$ ipython --no-banner

In [1]: import numpy as np

In [2]: import numpy.linalg as la

In [3]: np.set_printoptions(precision=2, suppress=True, linewidth=120)

In [4]: F = np.load("test6.npy")

In [5]: F
Out[5]: 
array([[-2., -1.,  0.],
       [-1., -1., -1.],
       [ 0., -1.,  2.]])

In [6]: # symmetric, so the eigenvalues are real

In [7]: [round(float(la.det(F[:i, :i])), 2) + 0 for i in range(1, 4)]
Out[7]: [-2.0, 1.0, 4.0]

In [8]: round(la.eigvalsh(F).min(), 2)
Out[8]: np.float64(-2.68)

In [9]: np.allclose(F, F.T)
Out[9]: True

In [10]: np.trace(F)
Out[10]: np.float64(-1.0)

In [11]: rng = np.random.default_rng(579)

In [12]: labels = rng.permutation(3)

In [13]: labels
Out[13]: array([0, 2, 1])

In [14]: other = F[labels][:, labels]

In [15]: np.allclose(other, F)
Out[15]: False

In [16]: np.sort(np.abs(la.eigvals(other)))
Out[16]: array([0.64, 2.32, 2.68])

In [17]: round(float(la.det(other)), 2), round(float(la.det(F[labels])), 2)
Out[17]: (4.0, -4.0)

In [18]: other = np.array([[6, -2, 1], [-2, 1, 8], [8, 3, -5], [-7, 5, 1], [-6, -2, -9]])

In [19]: Z = np.array([[5, 4, 1, 0, 1, 4], [3, 3, 2, 5, 2, 1], [4, 0, 0, 0, 0, 0]])

In [20]: J = other @ Z + 0.3 * rng.normal(size=(5, 6))

In [21]: J
Out[21]: 
array([[ 27.83,  18.04,   2.04,  -9.8 ,   2.14,  22.18],
       [ 24.91,  -5.07,  -0.16,   4.92,   0.12,  -6.85],
       [ 28.92,  41.01,  13.97,  15.08,  13.49,  34.68],
       [-16.06, -12.86,   2.77,  25.23,   2.32, -23.08],
       [-72.07, -30.04,  -9.88,  -9.76, -10.35, -26.32]])

In [22]: left, sig, VT = la.svd(J)

In [23]: sig
Out[23]: array([113.03,  38.49,  34.33,   0.36,   0.05])

In [24]: other = left[:, :3] @ np.diag(sig[:3]) @ VT[:3]

In [25]: round(float(la.norm(J - other, 2)), 2), round(float(sig[3]), 2)
Out[25]: (0.36, 0.36)

In [26]: np.argsort(-la.norm(J, axis=0).round(6), kind="stable")[:3]
Out[26]: array([0, 1, 5])

In [27]: [round(float(x), 2) for x in la.svd(J, compute_uv=False)[:3]]
Out[27]: [113.03, 38.49, 34.33]

In [28]: la.matrix_rank(J, rtol=0.1)
Out[28]: np.int64(3)

In [29]: w1 = np.array([[-1, 1], [2, 0], [0, -1], [-2, -1], [0, 2], [3, 0]])

In [30]: c = np.array([3, 1])

In [31]: H = np.maximum(J @ w1 + c, 0)

In [32]: (H > 0).astype(int)
Out[32]: 
array([[1, 1],
       [0, 1],
       [1, 1],
       [0, 0],
       [0, 0]])

In [33]: la.matrix_rank(H)
Out[33]: np.int64(2)

In [34]: Z = np.array([[1, 2, 1], [2, 2, 1]])

In [35]: H @ Z
Out[35]: 
array([[179.16, 276.56, 138.28],
       [ 42.78,  42.78,  21.39],
       [185.68, 315.65, 157.82],
       [  0.  ,   0.  ,   0.  ],
       [  0.  ,   0.  ,   0.  ]])

In [36]: (H @ Z).round(6).argmax(axis=1)
Out[36]: array([1, 0, 1, 0, 0])

In [37]: W0 = np.load("w.npy")

In [38]: W0
Out[38]: 
array([[  0,  -8, -10,   0,  -8, -10],
       [ 10, -14,  16,  10, -14,  16],
       [ 18,   2,  16,  18,   2,  16],
       [  0,  -4,  -5,   0, -12, -15],
       [  5,  -7,   8,  15, -21,  24],
       [  9,   1,   8,  27,   3,  24]])

In [39]: np.round(la.norm(W0, "nuc"), 2)
Out[39]: np.float64(139.54)

In [40]: round(float(la.norm(W0[0] - W0[2])), 2)
Out[40]: 46.9

In [41]: theta = np.radians(135)

In [42]: R = np.eye(6)

In [43]: R[1, 1] = R[0, 0] = np.cos(theta)

In [44]: R[1, 0], R[0, 1] = -np.sin(theta), np.sin(theta)

In [45]: R
Out[45]: 
array([[-0.71,  0.71,  0.  ,  0.  ,  0.  ,  0.  ],
       [-0.71, -0.71,  0.  ,  0.  ,  0.  ,  0.  ],
       [ 0.  ,  0.  ,  1.  ,  0.  ,  0.  ,  0.  ],
       [ 0.  ,  0.  ,  0.  ,  1.  ,  0.  ,  0.  ],
       [ 0.  ,  0.  ,  0.  ,  0.  ,  1.  ,  0.  ],
       [ 0.  ,  0.  ,  0.  ,  0.  ,  0.  ,  1.  ]])

In [46]: other = J @ R.T

In [47]: np.round(la.det(R), 2), round(float(np.trace(R)), 2)
Out[47]: (np.float64(1.0), 2.59)

In [48]: np.allclose(J @ J.T, other @ other.T)
Out[48]: True

In [49]: X = np.load("case10.npy")

In [50]: X
Out[50]: 
array([[ 0,  0,  0,  0,  0,  0],
       [-3,  3,  0,  0,  0,  0],
       [-5,  2,  0,  0,  0,  0],
       [ 0,  0,  0,  0,  0,  0],
       [ 0,  0, -3,  3,  0,  0],
       [ 0,  0, -5,  2,  0,  0],
       [ 0,  0,  0,  0,  0,  0],
       [ 0,  0,  0,  0, -3,  3],
       [ 0,  0,  0,  0, -5,  2]])

In [51]: # row 3 repeats row 0

In [52]: proj = X @ la.solve(X.T @ X, X.T)

In [53]: proj.round(2) + 0
Out[53]: 
array([[0., 0., 0., 0., 0., 0., 0., 0., 0.],
       [0., 1., 0., 0., 0., 0., 0., 0., 0.],
       [0., 0., 1., 0., 0., 0., 0., 0., 0.],
       [0., 0., 0., 0., 0., 0., 0., 0., 0.],
       [0., 0., 0., 0., 1., 0., 0., 0., 0.],
       [0., 0., 0., 0., 0., 1., 0., 0., 0.],
       [0., 0., 0., 0., 0., 0., 0., 0., 0.],
       [0., 0., 0., 0., 0., 0., 0., 1., 0.],
       [0., 0., 0., 0., 0., 0., 0., 0., 1.]])

In [54]: m1 = np.load("layer9.npy")

In [55]: m1
Out[55]: 
array([[ 17.  ,   0.  ,   0.03,  -0.63,  -0.61],
       [ 21.86,   0.03,  -0.08,  -0.11,  -3.27],
       [ -2.04,   0.02,   0.01,   0.07,  -1.69],
       [ -6.14,   0.01,   0.02,   0.67,  -2.45],
       [-13.28,   0.02,  -0.02,  -0.67,   0.55],
       [ -7.41,  -0.01,   0.1 ,   0.03,  -0.26],
       [ -1.44,   0.  ,  -0.04,  -0.12,  -1.06],
       [ -8.07,   0.  ,   0.03,  -0.81,  -0.16],
       [ -5.45,   0.03,   0.03,   0.72,  -0.7 ],
       [ -8.76,   0.  ,  -0.15,   0.04,   1.11],
       [  2.93,   0.02,  -0.01,  -0.38,   0.53],
       [  4.27,   0.02,   0.  ,  -0.12,   0.65],
       [ -7.94,  -0.01,  -0.23,   0.41,   0.57],
       [ 14.5 ,   0.01,   0.04,  -0.46,   0.69],
       [ -5.16,  -0.02,  -0.02,  -0.11,   2.65],
       [ -7.14,  -0.01,  -0.02,   0.07,  -0.47],
       [ -3.66,   0.02,  -0.1 ,   0.31,   0.59],
       [ -7.75,  -0.02,  -0.13,  -0.19,   0.94],
       [ -3.29,  -0.02,  -0.07,  -0.38,  -1.14],
       [-17.11,   0.  ,   0.01,   0.87,  -1.23],
       [-14.13,   0.  ,   0.08,   0.69,  -0.97],
       [ -8.9 ,   0.02,  -0.05,  -0.27,  -1.04],
       [  4.54,   0.01,  -0.02,   0.02,  -2.08]])

In [56]: # column 0 dominates

In [57]: theta = np.radians(15)

In [58]: R = np.eye(5)

In [59]: R[4, 4] = R[3, 3] = np.cos(theta)

In [60]: R[4, 3], R[3, 4] = -np.sin(theta), np.sin(theta)

In [61]: R
Out[61]: 
array([[ 1.  ,  0.  ,  0.  ,  0.  ,  0.  ],
       [ 0.  ,  1.  ,  0.  ,  0.  ,  0.  ],
       [ 0.  ,  0.  ,  1.  ,  0.  ,  0.  ],
       [ 0.  ,  0.  ,  0.  ,  0.97,  0.26],
       [ 0.  ,  0.  ,  0.  , -0.26,  0.97]])

In [62]: other = m1 @ R.T

In [63]: np.allclose(m1 @ m1.T, other @ other.T)
Out[63]: True

In [64]: np.abs(other - m1).max(axis=0)
Out[64]: array([0.  , 0.  , 0.  , 0.84, 0.22])

In [65]: round(float(la.det(R)), 2), round(np.trace(R), 2)
Out[65]: (1.0, np.float64(4.93))

In [66]: la.svd(m1, compute_uv=False), la.svd(other, compute_uv=False)
Out[66]: 
(array([47.64,  6.47,  1.89,  0.37,  0.07]),
 array([47.64,  6.47,  1.89,  0.37,  0.07]))

In [67]: np.allclose(la.norm(m1, axis=1), la.norm(other, axis=1))
Out[67]: True

In [68]: x = np.array([-1, 0, -2, 3, 0])

In [69]: target = m1 @ x

In [70]: np.round(la.pinv(m1) @ m1, 2) + 0
Out[70]: 
array([[1., 0., 0., 0., 0.],
       [0., 1., 0., 0., 0.],
       [0., 0., 1., 0., 0.],
       [0., 0., 0., 1., 0.],
       [0., 0., 0., 0., 1.]])

In [71]: np.round(la.lstsq(m1, target)[0], 2) + 0
Out[71]: array([-1.,  0., -2.,  3.,  0.])

In [72]: target = target + 0.1 * rng.normal(size=23)

In [73]: target
Out[73]: 
array([-18.81, -22.13,   2.29,   8.14,  11.26,   7.4 ,   1.18,   5.5 ,   7.63,   9.22,  -4.16,  -4.64,   9.58, -16.13,
         4.88,   7.44,   4.9 ,   7.38,   2.31,  19.71,  16.04,   8.14,  -4.37])

In [74]: c, *_ = la.lstsq(m1, target)

In [75]: [round(float(la.norm(la.solve(m1.T @ m1 + lam * np.eye(5), m1.T @ target))), 2) for lam in (0, 1, 10, 100)]
Out[75]: [3.78, 2.6, 1.34, 1.02]

In [76]: np.round(la.norm(target - m1 @ c), 2)
Out[76]: np.float64(0.33)

In [77]: c.round()
Out[77]: array([-1., -1., -2.,  3., -0.])

In [78]: c
Out[78]: array([-1.  , -0.71, -1.86,  3.05, -0.01])

In [79]: Z = m1[[4, 22]].astype(float)

In [80]: for _ in range(5):
    ...:     labels = la.norm(m1[:, None] - Z, axis=-1).argmin(axis=1)
    ...:     Z = np.array([m1[labels == j].mean(axis=0) for j in range(2)])
    ...: 

In [81]: labels
Out[81]: array([1, 1, 0, 0, 0, 0, 0, 0, 0, 0, 1, 1, 0, 1, 0, 0, 0, 0, 0, 0, 0, 0, 1])

In [82]: np.bincount(labels)
Out[82]: array([17,  6])

In [83]: np.abs(Z[1] - Z[0]).argmax()
Out[83]: np.int64(0)
